>>> import numpy as np
>>> import numpy.linalg as la
>>> np.set_printoptions(precision=2, suppress=True, linewidth=200, floatmode="fixed")
>>> A = np.loadtxt("m.csv", delimiter=",")
>>> A
array([[ 5.02,  1.00, -5.00,  2.00,  4.00],
       [ 2.00,  5.02, -5.00,  0.00, -4.00],
       [ 4.00,  2.00,  5.02, -3.00,  3.00],
       [ 2.00,  4.00, -4.00, -0.98, -3.00],
       [ 5.00,  1.00, -5.00,  2.00,  4.02]])
>>> f = np.array([-3, -2, 1, 0, 3])
>>> B = A + np.outer(f, np.eye(5)[4])
>>> la.matrix_rank(la.inv(B) - la.inv(A), tol=1e-8)
np.int64(1)
>>> la.matrix_rank(B - A)
np.int64(1)
>>> B
array([[ 5.02,  1.00, -5.00,  2.00,  1.00],
       [ 2.00,  5.02, -5.00,  0.00, -6.00],
       [ 4.00,  2.00,  5.02, -3.00,  4.00],
       [ 2.00,  4.00, -4.00, -0.98, -3.00],
       [ 5.00,  1.00, -5.00,  2.00,  7.02]])
>>> O = A.astype(float).copy()
>>> for j in range(5):
...     O[:, j] -= O[:, :j] @ (O[:, :j].T @ O[:, j])
...     O[:, j] /= la.norm(O[:, j])
... 
>>> print(np.round(O.T @ O, 2) + 0)
[[1.00 0.00 0.00 0.00 0.00]
 [0.00 1.00 0.00 0.00 0.00]
 [0.00 0.00 1.00 0.00 0.00]
 [0.00 0.00 0.00 1.00 0.00]
 [0.00 0.00 0.00 0.00 1.00]]
>>> vec = np.array([-1, -3, 0, -3, 1])
>>> A * vec
array([[ -5.02,  -3.00,  -0.00,  -6.00,   4.00],
       [ -2.00, -15.06,  -0.00,  -0.00,  -4.00],
       [ -4.00,  -6.00,   0.00,   9.00,   3.00],
       [ -2.00, -12.00,  -0.00,   2.94,  -3.00],
       [ -5.00,  -3.00,  -0.00,  -6.00,   4.02]])
>>> print(A @ vec)
[-10.02 -21.06   2.00 -14.06  -9.98]
>>> np.einsum("ij,j->i", A, vec)
array([-10.02, -21.06,   2.00, -14.06,  -9.98])
>>> feats = np.load("arr.npy")
>>> feats
array([[ 3.00,  5.00,  3.00,  5.00,  2.00],
       [ 4.00,  2.00, -1.00, -2.00,  0.00],
       [ 3.00,  3.00,  2.00,  2.00,  1.00],
       [ 0.00, -3.00,  2.00,  1.00,  2.00],
       [ 0.00,  0.00,  0.00,  0.00,  3.00]])
>>> rng = np.random.default_rng(358810)
>>> lab = rng.permutation(5)
>>> B = feats[:, lab] * rng.choice([-1, 1], 5)
>>> B
array([[-5.00, -2.00,  3.00, -3.00, -5.00],
       [-2.00, -0.00,  4.00,  1.00,  2.00],
       [-3.00, -1.00,  3.00, -2.00, -2.00],
       [ 3.00, -2.00,  0.00, -2.00, -1.00],
       [-0.00, -3.00,  0.00, -0.00, -0.00]])
>>> U, _, vt = la.svd(feats.T @ B)
>>> print(lab)
[1 4 0 2 3]
>>> blk = np.stack([feats, -3 * feats, feats[::-1]])
>>> np.einsum("bij,cij->bc", blk, blk)
array([[ 151.00, -453.00,   19.00],
       [-453.00, 1359.00,  -57.00],
       [  19.00,  -57.00,  151.00]])
>>> print(la.det(blk))
[ -159.00 38637.00  -159.00]
>>> blk.shape
(3, 5, 5)
>>> la.matrix_rank(blk.reshape(3, -1))
np.int64(2)
>>> np.sort(np.abs(la.eigvals(feats)))
array([0.51, 3.00, 3.37, 3.85, 7.97])
>>> round(float(np.abs(la.eigvals(feats)).max()), 2)
7.97
>>> print(la.matrix_power(feats, 2))
[[38.00 19.00 20.00 16.00 25.00]
 [17.00 27.00  4.00 12.00  3.00]
 [27.00 21.00 14.00 15.00 15.00]
 [-6.00 -3.00  9.00 11.00 10.00]
 [ 0.00  0.00  0.00  0.00  9.00]]
>>> print((feats + feats.T) / 2)
[[ 3.00  4.50  3.00  2.50  1.00]
 [ 4.50  2.00  1.00 -2.50  0.00]
 [ 3.00  1.00  2.00  2.00  0.50]
 [ 2.50 -2.50  2.00  1.00  1.00]
 [ 1.00  0.00  0.50  1.00  3.00]]
>>> print(np.round(la.det(feats), 2))
-159.0
>>> np.allclose(feats, feats.T)
False
>>> vec = np.array([2, -2, -2, -1, 0])
>>> target = feats @ vec
>>> target
array([-15.00,   8.00,  -6.00,   1.00,   0.00])
>>> np.round(la.solve(feats.T, feats[2]), 2) + 0
array([0.00, 0.00, 1.00, 0.00, 0.00])
>>> print(la.solve(feats, 3 * target))
[ 6.00 -6.00 -6.00 -3.00  0.00]
>>> proj = np.triu(np.array([[5, 0, 4, 1, 1],
...     [3, 2, 2, 4, 1],
...     [2, 0, 0, 3, 0],
...     [5, 5, 4, 0, 0],
...     [3, 4, 1, 1, 1]]), 1) + np.eye(5)
>>> B = proj @ feats @ la.inv(proj)
>>> np.round(la.det(B), 2)
np.float64(-159.0)
>>> W0 = np.load("w.npy")
>>> W0
array([[ 2.31,  1.14,  2.18,  1.01,  1.77, -0.09,  0.35, -0.42],
       [-1.00, -2.23, -0.93,  0.83, -1.13, -1.40,  0.28, -0.92],
       [ 0.87, -4.22, -1.84, -2.92, -0.66,  0.39, -0.41, -0.70],
       [-2.34, -0.79, -2.54, -2.18,  1.50,  0.41,  1.45,  0.73],
       [-2.79, -2.18,  1.67,  1.52,  2.04,  0.74, -1.16,  1.96],
       [ 2.42,  0.85, -0.29,  1.32, -1.60, -2.12, -1.28, -2.29],
       [-1.43,  3.63, -1.34,  1.27, -2.32,  0.79, -0.65, -2.72],
       [ 1.89,  0.81, -2.78,  5.35, -4.74,  3.49, -2.55,  1.27],
       [-4.24, -2.05, -1.81,  2.11, -1.25, -0.40,  0.91,  0.84],
       [ 2.24, -2.77, -1.52, -0.91, -0.76,  0.26,  1.22, -0.84],
       [-1.45,  0.62, -0.22, -4.36,  2.34, -0.08,  0.91,  1.31],
       [-1.52, -1.96,  2.65,  0.05,  6.45, -1.48,  1.67, -0.88],
       [ 0.01, -0.04,  5.13, -0.71,  4.61,  3.45, -0.98,  1.42],
       [-0.14, -0.91, -1.49,  5.10,  4.83, -1.90, -0.21, -0.84],
       [ 1.36,  0.51, -2.32, -3.37, -1.41, -0.94, -0.30, -1.86],
       [ 0.76, -0.23,  1.09, -1.55, -3.41, -0.40, -0.80,  0.31],
       [ 0.75,  1.03,  0.76, -1.64,  0.56,  1.18, -0.65, -1.30],
       [-0.03,  4.98, -1.31,  0.37, -0.35,  0.75, -1.63, -0.17],
       [-0.91,  1.67,  0.90, -4.63,  1.26, -3.16,  2.96, -0.04],
       [ 0.10, -1.24, -3.60,  5.04,  0.78,  1.72, -0.91, -2.70],
       [-1.93,  0.96, -1.58, -1.61,  0.41,  1.17,  2.63, -0.31],
       [ 0.68, -1.34,  0.21,  2.18, -2.00,  1.09, -3.03,  2.54],
       [-0.02,  1.76,  0.94, -1.41, -7.52, -1.19, -1.04, -0.53],
       [ 1.82,  1.88,  2.14, -1.89,  0.24,  0.03, -0.35, -1.14],
       [-0.38, -3.92,  0.29, -3.15,  1.24, -0.23, -3.59, -1.55],
       [ 0.51,  1.85, -0.31, -3.10,  0.45,  0.50,  0.74,  0.79],
       [ 0.14, -0.57,  1.00,  2.20, -0.52, -3.09,  2.04, -0.36],
       [ 0.57, -1.16, -4.08,  0.66, -4.12,  0.33,  2.06, -0.86],
       [-1.20, -0.20, -1.38,  2.53,  2.76,  3.04, -2.30,  1.48],
       [ 0.13,  0.29, -1.04,  4.68, -1.67, -3.77,  3.32,  0.48],
       [ 1.17, -0.71,  6.11, -3.64,  0.38,  0.19,  0.57, -0.66],
       [-0.71, -1.25, -1.02, -0.78, -0.06,  0.83,  3.06, -1.11],
       [-1.93,  2.13,  4.58,  1.96, -6.10,  0.31,  0.49, -1.24],
       [ 1.87,  4.70, -3.65, -3.26, -7.05,  2.65, -2.41, -0.58],
       [ 1.78, -2.59,  4.13, -1.50, -1.09, -0.05, -1.89,  0.51],
       [ 0.88, -6.89, -0.65,  2.17, -4.73, -1.31, -1.81, -0.01],
       [-1.62,  0.20, -3.55, -0.63, -0.92,  2.00,  8.12, -1.96],
       [ 1.58, -1.49,  1.17, -3.01,  2.76, -4.60, -3.31,  0.19],
       [-0.80,  3.72, -0.77,  1.09, -2.77, -3.72, -3.00,  1.93],
       [ 0.34, -5.26, -2.97, -1.55, -2.02, -2.87,  0.60, -0.26],
       [ 0.02, -1.87,  0.16,  2.75, -5.75,  1.71, -1.47, -0.21],
       [ 1.04, -0.14, -0.22,  1.88, -2.29, -0.15, -0.20,  0.88],
       [ 2.15,  3.38, -4.55, -2.70,  0.12,  0.04, -3.22, -0.61],
       [ 1.02,  4.17,  2.24,  2.02,  1.13, -2.10,  5.28,  0.43],
       [-2.96,  0.99,  4.43, -3.42,  3.71,  3.76, -0.92, -0.38],
       [-0.58, -2.51, -5.57, -0.72, -2.57, -2.56,  0.77,  0.51]])
>>> D = la.norm(W0[:, None] - W0[None], axis=-1)
>>> D.shape
(46, 46)
>>> D[39].round(6).argsort(kind="stable")[:4]
array([39, 45,  2,  1])
>>> D.mean(axis=1).argmax()
np.int64(33)
>>> D[:5, :5]
array([[0.00, 6.51, 8.32, 7.79, 6.80],
       [6.51, 0.00, 5.13, 5.46, 5.95],
       [8.32, 5.13, 0.00, 5.77, 8.04],
       [7.79, 5.46, 5.77, 0.00, 6.50],
       [6.80, 5.95, 8.04, 6.50, 0.00]])
>>> proj = W0 @ la.solve(W0.T @ W0, W0.T)
>>> np.diag(proj)
array([0.10, 0.06, 0.13, 0.11, 0.14, 0.16, 0.25, 0.27, 0.22, 0.12, 0.12, 0.16, 0.19, 0.23, 0.11, 0.06, 0.05, 0.12, 0.17, 0.29, 0.08, 0.15, 0.21, 0.08, 0.22, 0.07, 0.09, 0.11, 0.16, 0.20, 0.19, 0.07,
       0.36, 0.30, 0.14, 0.25, 0.38, 0.25, 0.31, 0.17, 0.14, 0.05, 0.24, 0.28, 0.26, 0.18])
>>> np.round(la.eigvalsh(proj), 2) + 0
array([0.00, 0.00, 0.00, 0.00, 0.00, 0.00, 0.00, 0.00, 0.00, 0.00, 0.00, 0.00, 0.00, 0.00, 0.00, 0.00, 0.00, 0.00, 0.00, 0.00, 0.00, 0.00, 0.00, 0.00, 0.00, 0.00, 0.00, 0.00, 0.00, 0.00, 0.00, 0.00,
       0.00, 0.00, 0.00, 0.00, 0.00, 0.00, 1.00, 1.00, 1.00, 1.00, 1.00, 1.00, 1.00, 1.00])
>>> lab = rng.permutation(8)
>>> B = W0[:, lab] * rng.choice([-1, 1], 8)
>>> B
array([[ 1.77, -0.09,  1.01, -1.14, -2.31,  2.18, -0.42,  0.35],
       [-1.13, -1.40,  0.83,  2.23,  1.00, -0.93, -0.92,  0.28],
       [-0.66,  0.39, -2.92,  4.22, -0.87, -1.84, -0.70, -0.41],
       [ 1.50,  0.41, -2.18,  0.79,  2.34, -2.54,  0.73,  1.45],
       [ 2.04,  0.74,  1.52,  2.18,  2.79,  1.67,  1.96, -1.16],
       [-1.60, -2.12,  1.32, -0.85, -2.42, -0.29, -2.29, -1.28],
       [-2.32,  0.79,  1.27, -3.63,  1.43, -1.34, -2.72, -0.65],
       [-4.74,  3.49,  5.35, -0.81, -1.89, -2.78,  1.27, -2.55],
       [-1.25, -0.40,  2.11,  2.05,  4.24, -1.81,  0.84,  0.91],
       [-0.76,  0.26, -0.91,  2.77, -2.24, -1.52, -0.84,  1.22],
       [ 2.34, -0.08, -4.36, -0.62,  1.45, -0.22,  1.31,  0.91],
       [ 6.45, -1.48,  0.05,  1.96,  1.52,  2.65, -0.88,  1.67],
       [ 4.61,  3.45, -0.71,  0.04, -0.01,  5.13,  1.42, -0.98],
       [ 4.83, -1.90,  5.10,  0.91,  0.14, -1.49, -0.84, -0.21],
       [-1.41, -0.94, -3.37, -0.51, -1.36, -2.32, -1.86, -0.30],
       [-3.41, -0.40, -1.55,  0.23, -0.76,  1.09,  0.31, -0.80],
       [ 0.56,  1.18, -1.64, -1.03, -0.75,  0.76, -1.30, -0.65],
       [-0.35,  0.75,  0.37, -4.98,  0.03, -1.31, -0.17, -1.63],
       [ 1.26, -3.16, -4.63, -1.67,  0.91,  0.90, -0.04,  2.96],
       [ 0.78,  1.72,  5.04,  1.24, -0.10, -3.60, -2.70, -0.91],
       [ 0.41,  1.17, -1.61, -0.96,  1.93, -1.58, -0.31,  2.63],
       [-2.00,  1.09,  2.18,  1.34, -0.68,  0.21,  2.54, -3.03],
       [-7.52, -1.19, -1.41, -1.76,  0.02,  0.94, -0.53, -1.04],
       [ 0.24,  0.03, -1.89, -1.88, -1.82,  2.14, -1.14, -0.35],
       [ 1.24, -0.23, -3.15,  3.92,  0.38,  0.29, -1.55, -3.59],
       [ 0.45,  0.50, -3.10, -1.85, -0.51, -0.31,  0.79,  0.74],
       [-0.52, -3.09,  2.20,  0.57, -0.14,  1.00, -0.36,  2.04],
       [-4.12,  0.33,  0.66,  1.16, -0.57, -4.08, -0.86,  2.06],
       [ 2.76,  3.04,  2.53,  0.20,  1.20, -1.38,  1.48, -2.30],
       [-1.67, -3.77,  4.68, -0.29, -0.13, -1.04,  0.48,  3.32],
       [ 0.38,  0.19, -3.64,  0.71, -1.17,  6.11, -0.66,  0.57],
       [-0.06,  0.83, -0.78,  1.25,  0.71, -1.02, -1.11,  3.06],
       [-6.10,  0.31,  1.96, -2.13,  1.93,  4.58, -1.24,  0.49],
       [-7.05,  2.65, -3.26, -4.70, -1.87, -3.65, -0.58, -2.41],
       [-1.09, -0.05, -1.50,  2.59, -1.78,  4.13,  0.51, -1.89],
       [-4.73, -1.31,  2.17,  6.89, -0.88, -0.65, -0.01, -1.81],
       [-0.92,  2.00, -0.63, -0.20,  1.62, -3.55, -1.96,  8.12],
       [ 2.76, -4.60, -3.01,  1.49, -1.58,  1.17,  0.19, -3.31],
       [-2.77, -3.72,  1.09, -3.72,  0.80, -0.77,  1.93, -3.00],
       [-2.02, -2.87, -1.55,  5.26, -0.34, -2.97, -0.26,  0.60],
       [-5.75,  1.71,  2.75,  1.87, -0.02,  0.16, -0.21, -1.47],
       [-2.29, -0.15,  1.88,  0.14, -1.04, -0.22,  0.88, -0.20],
       [ 0.12,  0.04, -2.70, -3.38, -2.15, -4.55, -0.61, -3.22],
       [ 1.13, -2.10,  2.02, -4.17, -1.02,  2.24,  0.43,  5.28],
       [ 3.71,  3.76, -3.42, -0.99,  2.96,  4.43, -0.38, -0.92],
       [-2.57, -2.56, -0.72,  2.51,  0.58, -5.57,  0.51,  0.77]])
>>> U, _, vt = la.svd(W0.T @ B)
>>> lab
array([4, 5, 3, 1, 0, 2, 7, 6])
>>> print(np.round(la.lstsq(W0, B)[0], 2) + 0)
[[ 0.00  0.00  0.00  0.00 -1.00  0.00  0.00  0.00]
 [ 0.00  0.00  0.00 -1.00  0.00  0.00  0.00  0.00]
 [ 0.00  0.00  0.00  0.00  0.00  1.00  0.00  0.00]
 [ 0.00  0.00  1.00  0.00  0.00  0.00  0.00  0.00]
 [ 1.00  0.00  0.00  0.00  0.00  0.00  0.00  0.00]
 [ 0.00  1.00  0.00  0.00  0.00  0.00  0.00  0.00]
 [ 0.00  0.00  0.00  0.00  0.00  0.00  0.00  1.00]
 [ 0.00  0.00  0.00  0.00  0.00  0.00  1.00  0.00]]
>>> vec = np.array([2, 0, 1, 0, 5, 1, 1, 5])
>>> target = W0 @ vec
>>> np.round(la.pinv(W0) @ W0, 2) + 0
array([[1.00, 0.00, 0.00, 0.00, 0.00, 0.00, 0.00, 0.00],
       [0.00, 1.00, 0.00, 0.00, 0.00, 0.00, 0.00, 0.00],
       [0.00, 0.00, 1.00, 0.00, 0.00, 0.00, 0.00, 0.00],
       [0.00, 0.00, 0.00, 1.00, 0.00, 0.00, 0.00, 0.00],
       [0.00, 0.00, 0.00, 0.00, 1.00, 0.00, 0.00, 0.00],
       [0.00, 0.00, 0.00, 0.00, 0.00, 1.00, 0.00, 0.00],
       [0.00, 0.00, 0.00, 0.00, 0.00, 0.00, 1.00, 0.00],
       [0.00, 0.00, 0.00, 0.00, 0.00, 0.00, 0.00, 1.00]])
>>> print(np.round(la.solve(W0.T @ W0, W0.T @ target), 2) + 0)
[2.00 0.00 1.00 0.00 5.00 1.00 1.00 5.00]
>>> target = target + 0.1 * rng.normal(size=46)
>>> target
array([ 13.82, -14.06,  -6.85,   5.55,  15.75, -18.44, -29.27, -15.39, -11.87,  -3.62,  16.10,  27.85,  37.59,  16.04, -17.43, -14.20,  -0.78,  -4.81,   5.06, -12.25,  -1.23,   2.43, -41.43,   1.06,
        -5.85,   8.27,  -4.06, -25.31,  18.13,  -7.15,   7.89,  -4.57, -35.13, -37.71,   2.77, -25.74, -11.30,  11.15, -13.24, -15.90, -29.35,  -5.58,  -5.95,  15.22,  18.18, -18.70])
>>> coef, *_ = la.lstsq(W0, target)
>>> [round(float(la.norm(la.solve(W0.T @ W0 + lam * np.eye(8), W0.T @ target))), 2) for lam in (0, 1, 10, 100)]
[7.54, 7.46, 6.86, 4.67]
>>> np.round(W0.T @ (target - W0 @ coef), 2) + 0
array([0.00, 0.00, 0.00, 0.00, 0.00, 0.00, 0.00, 0.00])
>>> print(coef.round(2) + 0)
[1.99 0.00 1.01 0.00 4.99 0.99 0.99 5.00]
>>> print(round(la.norm(target - W0 @ coef), 2))
0.73
>>> M = np.load("data.npy")
>>> M
array([[ 3,  2,  0,  0,  3,  2,  2,  2,  2,  0,  3,  2,  2,  0],
       [ 5,  3,  1,  1,  5,  4,  5,  5,  2,  2,  5,  3,  2,  3],
       [ 6,  6,  3,  4,  5,  7,  7,  5,  5,  3,  8,  4,  5,  4],
       [ 9,  9,  6,  6,  6,  7,  9,  5,  5,  4, 10,  6,  5,  4],
       [11, 12,  7,  8,  7, 10, 12,  6,  5,  6, 13,  7,  6,  6],
       [11, 15,  9, 10, 10, 12, 15,  8,  7,  8, 13,  8,  6,  9],
       [12, 16, 12, 12, 13, 12, 16,  8, 10,  8, 13,  9,  6,  9],
       [14, 19, 14, 15, 14, 12, 17,  9, 13,  8, 15, 11,  9, 10],
       [16, 19, 16, 16, 14, 12, 18, 12, 13,  9, 18, 13, 12, 12],
       [16, 19, 16, 17, 16, 12, 19, 13, 13, 12, 21, 13, 13, 13],
       [18, 22, 19, 18, 18, 15, 20, 13, 15, 14, 23, 15, 15, 13],
       [19, 22, 19, 20, 18, 16, 23, 14, 18, 15, 23, 15, 15, 16],
       [21, 24, 19, 21, 18, 19, 26, 14, 21, 15, 23, 18, 18, 16],
       [24, 24, 19, 23, 19, 19, 29, 15, 24, 18, 25, 21, 21, 19],
       [26, 25, 22, 23, 21, 21, 29, 17, 27, 19, 28, 23, 24, 22],
       [27, 28, 25, 26, 22, 22, 32, 17, 27, 20, 31, 24, 24, 22]])
>>> B = np.c_[W0[:, :5] @ np.array([[2, 1, 3, -3, -3],
...     [2, -2, 0, 1, -2],
...     [2, 1, 1, 3, -2],
...     [-2, 0, 2, 0, -2],
...     [-1, 0, 0, 1, -1]]), np.array([3, 2, 1, 2, 0, 3, 0, 0, 2, 0, 3, 3, 2, 3, 1, 0, 1, 3, 3, 0, 0, 0, 2, 2, 1, 3, 3, 0, 2, 1, 0, 2, 0, 2, 2, 2, 0, 3, 2, 3, 1, 2, 0, 0, 0, 3])]
>>> B
array([[  7.47,   2.21,  11.13,   2.52, -17.36,   3.00],
       [ -8.85,   2.53,  -2.27,  -3.15,   8.79,   2.00],
       [ -3.88,   7.47,  -5.07, -13.01,  16.01,   1.00],
       [ -8.48,  -3.30, -13.92,   0.11,  16.54,   2.00],
       [-11.68,   3.24,  -3.66,  13.24,   4.31,   0.00],
       [  4.92,   0.43,   9.61,  -8.88,  -9.42,   3.00],
       [  1.50, -10.03,  -3.09,   1.58,  -0.51,   0.00],
       [ -6.12,  -2.51,  13.59, -17.94,  -7.69,   0.00],
       [-19.17,  -1.95, -10.31,   3.99,  17.47,   2.00],
       [ -1.52,   6.26,   3.38, -14.81,   4.44,   0.00],
       [  4.28,  -2.91, -13.29,   6.65,   9.93,   3.00],
       [ -8.21,   5.05,  -1.81,  17.00,  -3.37,   3.00],
       [  7.01,   5.22,   3.74,  19.93, -13.40,   2.00],
       [-20.11,   0.19,   8.29,  -0.13,  -9.81,   3.00],
       [  7.25,  -1.98,  -4.98, -11.94,   7.69,   1.00],
       [  9.75,   2.31,   0.27,  -2.65,   2.51,   0.00],
       [  7.80,  -0.55,  -0.27,   1.62,  -3.11,   1.00],
       [  6.89, -11.30,  -0.66,   0.79,  -7.64,   3.00],
       [ 11.32,  -3.35, -11.09,   8.36,   5.59,   3.00],
       [-20.34,  -1.02,   6.78, -11.56,  -1.48,   0.00],
       [ -2.29,  -5.43, -10.59,   2.42,   9.84,   0.00],
       [ -3.26,   3.57,   6.61,  -4.75,  -2.14,   0.00],
       [ 15.70,  -2.60,  -1.94,  -2.88,   5.00,   2.00],
       [ 15.22,   0.20,   3.82,   3.08,  -9.96,   2.00],
       [ -2.96,   7.75,  -7.15,  -0.67,  13.46,   1.00],
       [  9.85,  -3.50,  -4.98,  -0.16,   1.14,   3.00],
       [ -2.74,   2.28,   5.82,   1.49,  -5.16,   3.00],
       [ -6.54,  -1.19,  -1.05, -19.23,  11.57,   0.00],
       [-13.38,  -2.18,   0.08,   2.02,  -1.06,   2.00],
       [ -8.93,  -1.49,   8.71,  -4.89,  -6.58,   1.00],
       [ 20.04,   8.70,   2.34,  14.49,  -7.41,   0.00],
       [ -4.34,   0.77,  -4.71,  -2.24,   8.29,   2.00],
       [ 11.74,  -1.61,   2.71,  15.56,  -5.45,   0.00],
       [ 19.41, -11.18,  -4.56, -18.91,   5.86,   2.00],
       [ 10.73,  11.09,   6.47,   3.37,  -4.33,   2.00],
       [-12.93,  14.01,   6.33, -16.21,  12.83,   2.00],
       [ -7.76,  -5.57,  -9.67,  -6.51,  13.74,   0.00],
       [  5.78,   5.73,  -0.11,   0.04,  -0.84,   3.00],
       [  4.89,  -9.01,  -0.99,   1.04,  -2.91,   2.00],
       [-10.66,   7.89,  -5.05, -17.21,  20.56,   3.00],
       [ -3.13,   3.92,   5.72,  -7.20,   3.61,   1.00],
       [ -0.11,   1.10,   6.66,  -6.21,  -3.87,   2.00],
       [  7.24,  -9.16,  -3.50, -16.60,   1.17,   0.00],
       [  9.69,  -5.08,   9.34,   8.96, -21.05,   0.00],
       [  8.05,  -0.51, -11.29,  26.87,   1.17,   0.00],
       [-13.31,  -1.13,  -8.75, -20.05,  21.91,   3.00]])
>>> np.round(la.lstsq(W0, B[:, 0])[0], 2) + 0
array([ 2.00,  2.00,  2.00, -2.00, -1.00,  0.00,  0.00,  0.00])
